$ python -q
>>> import numpy as np
>>> np.set_printoptions(precision=3, suppress=True, linewidth=100, floatmode="fixed")
>>> Y = np.array([[-3, 1, -1, -1], [-3, -1, -3, 3]])
>>> X = Y.T @ Y
>>> X
array([[18,  0, 12, -6],
       [ 0,  2,  2, -4],
       [12,  2, 10, -8],
       [-6, -4, -8, 10]])
>>> # symmetric
>>> w, V = np.linalg.eigh(X)
>>> x0 = np.array([-2, -1, -2, 2])
>>> np.round(V * np.abs(w) @ V.T, 3) + 0
array([[18.000,  0.000, 12.000, -6.000],
       [ 0.000,  2.000,  2.000, -4.000],
       [12.000,  2.000, 10.000, -8.000],
       [-6.000, -4.000, -8.000, 10.000]])
>>> np.abs(X).sum(axis=1).max(), round(float(np.abs(w).max()), 3)
(np.int64(36), 31.314)
>>> np.round(V * np.maximum(w, 0) @ V.T, 3) + 0
array([[18.000,  0.000, 12.000, -6.000],
       [ 0.000,  2.000,  2.000, -4.000],
       [12.000,  2.000, 10.000, -8.000],
       [-6.000, -4.000, -8.000, 10.000]])
>>> np.round(np.linalg.eigvalsh(X[1:, 1:]), 3) + 0
array([ 0.000,  2.938, 19.062])
>>> Y = np.array([[-2, 3], [-1, 5], [1, 3], [-5, 0]])
>>> basis = np.array([[-4, 3, 5, 1, -1, 4, -4, 4, 0], [1, 3, 4, 3, -3, -2, -4, -4, -2]])
>>> rng = np.random.default_rng(594165)
>>> J = Y @ basis + 0.02 * rng.normal(size=(4, 9))
>>> J
array([[ 11.029,   2.987,   2.016,   7.016,  -7.005, -13.975,  -3.986, -19.988,  -6.003],
       [  9.007,  11.984,  14.995,  14.021, -14.014, -14.007, -15.995, -23.995, -10.017],
       [ -0.991,  12.006,  16.996,   9.995, -10.033,  -2.048, -15.999,  -8.002,  -5.973],
       [ 20.012, -14.987, -24.994,  -4.978,   4.987, -20.009,  19.977, -19.988,   0.029]])
>>> x0 = np.array([2, 2, 1, 1, 2, 2, 1, 1, 0])
>>> np.einsum("ij,j->i", J, x0)
array([-28.871, -25.033,   0.857, -49.975])
>>> J @ (2 * x0)
array([-57.743, -50.065,   1.713, -99.950])
>>> print(np.linalg.norm(J @ x0) <= np.linalg.norm(J, 2) * np.linalg.norm(x0) + 1e-9)
True
>>> J @ np.ones(9)
array([-27.910, -28.020,  -4.050, -39.950])
>>> (J @ x0).argmax()
np.int64(2)
>>> (J * x0).sum(axis=1)
array([-28.871, -25.033,   0.857, -49.975])
>>> Uu, sigma, Vt = np.linalg.svd(J)
>>> print(np.argmax(sigma[:-1] / (sigma[1:] + 1e-6)) + 1)
2
>>> Y = Uu[:, :2] @ np.diag(sigma[:2]) @ Vt[:2]
>>> np.round(np.linalg.norm(J - Y, 2), 3), round(sigma[2], 3)
(np.float64(0.068), np.float64(0.068))
>>> np.linalg.matrix_rank(J, rtol=0.05)
np.int64(2)
>>> Y = J / np.linalg.norm(J, axis=1, keepdims=True)
>>> cov = Y @ Y.T
>>> cov
array([[ 1.000,  0.882,  0.522,  0.442],
       [ 0.882,  1.000,  0.862, -0.033],
       [ 0.522,  0.862,  1.000, -0.535],
       [ 0.442, -0.033, -0.535,  1.000]])
>>> (cov - 2 * np.eye(4)).round(6).argmax(axis=1)
array([1, 0, 1, 0])
>>> Uu, sigma, Vt = np.linalg.svd(J, full_matrices=False)
>>> np.round(sigma / sigma[0], 3) + 0
array([1.000, 0.918, 0.001, 0.000])
>>> (sigma > 1e-8).sum()
np.int64(4)
>>> np.round(Vt @ Vt.T, 3) + 0
array([[1.000, 0.000, 0.000, 0.000],
       [0.000, 1.000, 0.000, 0.000],
       [0.000, 0.000, 1.000, 0.000],
       [0.000, 0.000, 0.000, 1.000]])
>>> np.round(Uu.T @ Uu, 3) + 0
array([[1.000, 0.000, 0.000, 0.000],
       [0.000, 1.000, 0.000, 0.000],
       [0.000, 0.000, 1.000, 0.000],
       [0.000, 0.000, 0.000, 1.000]])
>>> sigma
array([58.678, 53.852,  0.068,  0.029])
>>> np.allclose(Uu * sigma @ Vt, J)
True
>>> cov = J.T @ J
>>> np.allclose(cov, cov.T)
True
>>> np.linalg.matrix_rank(cov)
np.int64(4)
>>> np.round(np.linalg.eigvalsh(cov)[::-1], 3) + 0
array([3443.120, 2900.091,    0.005,    0.001,    0.000,    0.000,    0.000,    0.000,    0.000])
>>> print(np.diag(cov))
[ 604.254  521.271 1142.458  370.499  370.993  796.047  926.805 1438.831  172.058]
>>> (J @ J.T).shape
(4, 4)
>>> Y = np.array([[3, 0, 1], [0, 0, 2], [2, 3, -3]])
>>> Y[-1] = Y[0]
>>> K = Y + 0.1 * np.eye(3)
>>> K
array([[3.100, 0.000, 1.000],
       [0.000, 0.100, 2.000],
       [3.000, 0.000, 1.100]])
>>> Y = K / np.linalg.norm(K, axis=1, keepdims=True)
>>> cov = Y @ Y.T
>>> print(np.linalg.norm(Y, axis=1))
[1.000 1.000 1.000]
>>> cov[0]
array([1.000, 0.307, 0.999])
>>> q = K.astype(float).copy()
>>> for j in range(3):
...     q[:, j] -= q[:, :j] @ (q[:, :j].T @ q[:, j])
...     q[:, j] /= np.linalg.norm(q[:, j])
... 
>>> np.round(q.T @ K, 3) + 0
array([[4.314, 0.000, 1.484],
       [0.000, 0.100, 2.000],
       [0.000, 0.000, 0.095]])
>>> print(np.argsort(-np.linalg.norm(K, axis=0).round(6), kind="stable")[:3])
[0 2 1]
>>> np.linalg.cond(K) > 100
np.True_
>>> round(np.log10(np.linalg.cond(K)))
3
>>> lab = rng.permutation(3)
>>> Y = K[:, lab] * rng.choice([-1, 1], 3)
>>> Y
array([[-1.000,  0.000,  3.100],
       [-2.000,  0.100,  0.000],
       [-1.100,  0.000,  3.000]])
>>> Uu, _, Vt = np.linalg.svd(K.T @ Y)
>>> print(np.round(np.linalg.lstsq(K, Y)[0], 3) + 0)
[[ 0.000  0.000  1.000]
 [ 0.000  1.000  0.000]
 [-1.000  0.000  0.000]]
>>> lab
array([2, 1, 0])
>>> A = np.load("run8.npy")
>>> A
array([[3.000, 1.000, 0.000, 0.000, 0.000, 0.000],
       [0.000, 3.000, 1.000, 0.000, 0.000, 0.000],
       [0.000, 0.000, 3.000, 1.000, 0.000, 0.000],
       [0.000, 0.000, 0.000, 3.000, 1.000, 0.000],
       [0.000, 0.000, 0.000, 0.000, 3.000, 1.000],
       [0.000, 0.000, 0.000, 0.000, 0.000, 3.000]])
>>> Y = A / np.sqrt((A ** 2).mean(axis=1, keepdims=True))
>>> np.linalg.matrix_rank(A - A.mean(axis=1, keepdims=True))
np.int64(5)
>>> mat = np.load("data.npy")
>>> print(mat)
[[2 2 1 2 1 0]
 [0 3 3 0 0 2]
 [0 0 2 0 2 3]
 [0 0 0 2 1 0]
 [0 0 0 0 0 0]
 [0 0 0 0 0 2]]
>>> r = np.linalg.matrix_rank(mat)
>>> r
np.int64(5)
>>> N = np.linalg.svd(mat)[2][r:].T
>>> print(np.allclose(mat @ N, 0))
True
>>> [int(np.linalg.matrix_rank(mat[:, :j + 1])) for j in range(6)]
[1, 2, 3, 4, 4, 5]
>>> [int(np.linalg.matrix_rank(np.delete(mat, i, axis=0))) for i in range(6)]
[4, 4, 4, 4, 5, 4]
>>> np.linalg.matrix_rank(mat.T @ mat), np.linalg.matrix_rank(mat @ mat.T)
(np.int64(5), np.int64(5))
>>> print(np.round(N[:, 0] / N[np.abs(N[:, 0]).round(6).argmax(), 0], 3) + 0)
[-0.500  1.000 -1.000 -0.500  1.000  0.000]
>>> [int(np.linalg.matrix_rank(mat[:i])) for i in range(1, len(mat) + 1)]
[1, 2, 3, 4, 4, 5]
>>> W0 = np.load("case1.npy")
>>> W0
array([[ -0.497,  -3.266,  -6.738,   6.483,   1.147,  -1.946,   2.419],
       [  0.548,  -1.467,  -2.811,  -1.514,  -1.799,  -0.725,  -1.257],
       [ -1.133,  -8.898,  -1.669,  -8.836,   0.413,   1.213, -14.261],
       [  0.455,  -0.930,   1.903,   3.561,  -1.542,   2.627,  -4.947],
       [ -2.619,   5.878,   0.365,   6.335,  -0.955,  -0.494,  -5.651],
       [ -2.485,  -3.171,  -1.267,  -2.594,  -0.990,   2.815,   4.770],
       [ -0.609,   3.052,   2.825,   5.131,  -0.685,  -1.402,  22.646],
       [  1.950,   3.010,   2.787,   3.067,   0.469,   0.679, -11.476],
       [  0.902,   2.405,  -0.748,  -2.506,   0.373,  -2.971,  -9.640],
       [ -1.074,  -2.548,   2.087,   0.261,   0.024,   3.617,   4.617],
       [ -0.161,  -3.440,   0.019,  -5.176,  -0.856,   1.049,  13.598],
       [  1.737,  -0.232,   0.226,  -6.781,   0.708,  -1.299,  -2.265],
       [ -0.232,  -0.922,   1.517,   1.046,  -2.198,   0.402,  -9.473],
       [  4.443,  -3.246,   4.005,   0.450,   0.865,   2.746,  13.984],
       [ -1.271,   6.593,  -1.153,  -6.699,   0.650,   3.824,  -2.100],
       [ -1.660,   5.759,  -3.083,  -1.679,   3.016,  -4.321,   2.459],
       [  0.234,   1.048,  -6.733,   4.566,   1.931,   3.112,  -2.892],
       [ -0.560,  -0.146,  -3.340,  -7.126,  -0.657,  -4.295,  10.859],
       [  1.379,  -7.413,   4.508,   0.588,   2.635,  -1.298,  -7.929],
       [ -0.063,  -9.039,   7.250,   2.185,  -0.801,   0.319,  -4.796],
       [  3.959,  -1.465,   0.944,  -3.553,  -0.675,   1.894,   3.876],
       [ -3.929,  -8.361,  -3.434,  -4.635,  -0.631,   0.229,   0.658]])
>>> print(np.linalg.lstsq(mat[:-1].T, mat[-1])[2])
4
>>> q, R = np.linalg.qr(W0)
>>> np.allclose(R.T @ R, W0.T @ W0)
True
>>> E = np.loadtxt("layer19.csv", delimiter=",")
>>> E
array([[ 0.273, -0.969, -0.629,  0.950, -0.827,  0.300, -0.987,  0.923],
       [-0.735,  1.000, -0.701, -0.851,  0.917, -0.592,  0.984, -0.963],
       [-0.635,  0.994, -0.310, -0.090,  0.159, -0.537,  0.804, -0.900],
       [ 0.789, -1.000,  0.300,  0.493,  0.336,  0.934, -0.993,  0.952],
       [ 0.327, -0.980,  0.968,  0.641, -0.965, -0.020, -0.537, -0.060],
       [ 0.883, -0.998,  0.992, -0.998,  0.887,  0.485,  0.992,  0.485],
       [-0.789,  0.997,  0.139,  0.927,  0.060,  0.670, -0.939, -0.993],
       [ 0.967, -1.000,  0.930, -0.992, -0.686, -0.762,  0.992,  0.999],
       [-0.159,  0.934, -0.845, -0.786,  0.965,  0.273,  0.598, -0.197],
       [-0.551,  0.980, -0.999,  0.957,  0.944,  0.721, -0.997,  0.735],
       [-0.197,  0.572, -0.898,  0.831,  0.808,  0.848, -0.988,  0.030],
       [ 0.903, -1.000,  0.887,  0.020, -0.934,  0.129, -0.701,  0.995],
       [ 0.485, -0.896,  0.883, -0.706,  0.757,  0.837, -0.345, -0.388],
       [ 0.530, -0.998, -0.388,  0.938, -0.944,  0.030, -0.978,  0.982],
       [-0.972,  1.000, -0.462,  0.997, -0.363,  0.598, -0.989, -1.000],
       [ 0.405, -0.912, -0.919,  0.422,  0.430,  0.345, -0.883,  0.965],
       [-0.900,  1.000, -0.422,  0.994,  0.050,  0.876, -0.998, -0.998],
       [-0.840,  0.986, -0.766,  0.999, -0.975, -0.235, -0.994, -0.848],
       [-0.544,  0.986, -1.000,  0.778,  0.778, -0.585, -0.686,  0.940],
       [-0.623,  0.999, -0.363, -0.753,  0.967,  0.371,  0.778, -0.978],
       [-0.872,  1.000, -0.965,  0.892,  0.508, -0.129, -0.680, -0.944],
       [-0.178,  0.635,  0.999, -0.840, -0.462,  0.139,  0.959, -0.996],
       [-0.565,  0.808,  0.898,  0.851, -0.978, -0.653,  0.159, -0.933],
       [-0.020, -0.273, -0.789,  0.782,  0.030,  0.388, -0.930,  0.604],
       [ 0.808, -0.998, -0.954, -0.762,  0.592, -0.345,  0.273,  0.999],
       [-0.300,  0.454,  0.980,  0.363, -0.821,  0.129,  0.119, -0.972],
       [ 0.664, -0.997, -0.291, -0.371, -0.905, -0.874,  0.808,  0.994]])
>>> Xc = E - E.mean(axis=0)
>>> V = np.linalg.svd(Xc)[2][:4]
>>> Y = Xc - Xc @ V.T @ V
>>> round(np.linalg.norm(Y) / np.linalg.norm(Xc), 3)
np.float64(0.206)
>>> np.linalg.norm(Y, axis=1).round(6).argmax()
np.int64(18)
>>> print(np.diag(V.T @ V))
[0.227 0.448 0.653 0.433 0.687 0.523 0.512 0.518]
>>> [round(float(x), 3) for x in np.linalg.svd(J, compute_uv=False)[:3]]
[58.678, 53.852, 0.068]
>>> np.argsort(-np.linalg.norm(J, axis=0).round(6), kind="stable")[:3]
array([7, 2, 6])
>>> M = np.loadtxt("out8.csv", delimiter=",")
>>> M
array([[ 1.601, -0.110,  0.324, -0.438,  0.168, -0.145, -0.287],
       [-0.110,  0.780,  0.761,  0.625, -0.027, -0.207,  0.305],
       [ 0.324,  0.761,  2.095,  0.459, -0.298,  0.769, -0.030],
       [-0.438,  0.625,  0.459,  0.588,  0.060, -0.199,  0.294],
       [ 0.168, -0.027, -0.298,  0.060,  1.678, -0.664, -0.202],
       [-0.145, -0.207,  0.769, -0.199, -0.664,  1.012, -0.212],
       [-0.287,  0.305, -0.030,  0.294, -0.202, -0.212,  0.246]])
>>> # equal to its transpose
>>> Uu, sigma, Vt = np.linalg.svd(M)
>>> np.argmax(sigma[:-1] / (sigma[1:] + 1e-6)) + 1
np.int64(4)
>>> Y = Uu[:, :4] @ np.diag(sigma[:4]) @ Vt[:4]
>>> np.round(np.abs(M - Y).max(), 3)
np.float64(0.0)
>>> print(round(float(np.linalg.norm(M - Y, 2)), 3), round(float(sigma[4]), 3))
0.0 0.0
>>> cov = M.T @ M
>>> np.linalg.matrix_rank(cov)
np.int64(4)
>>> np.round(np.linalg.eigvalsh(cov)[::-1], 3) + 0
array([9.000, 4.000, 4.000, 1.000, 0.000, 0.000, 0.000])
>>> np.diag(cov)
array([3.003, 1.728, 5.967, 1.269, 3.418, 2.206, 0.409])
>>> print(np.round(np.linalg.svd(M, compute_uv=False) ** 2, 3) + 0)
[9.000 4.000 4.000 1.000 0.000 0.000 0.000]
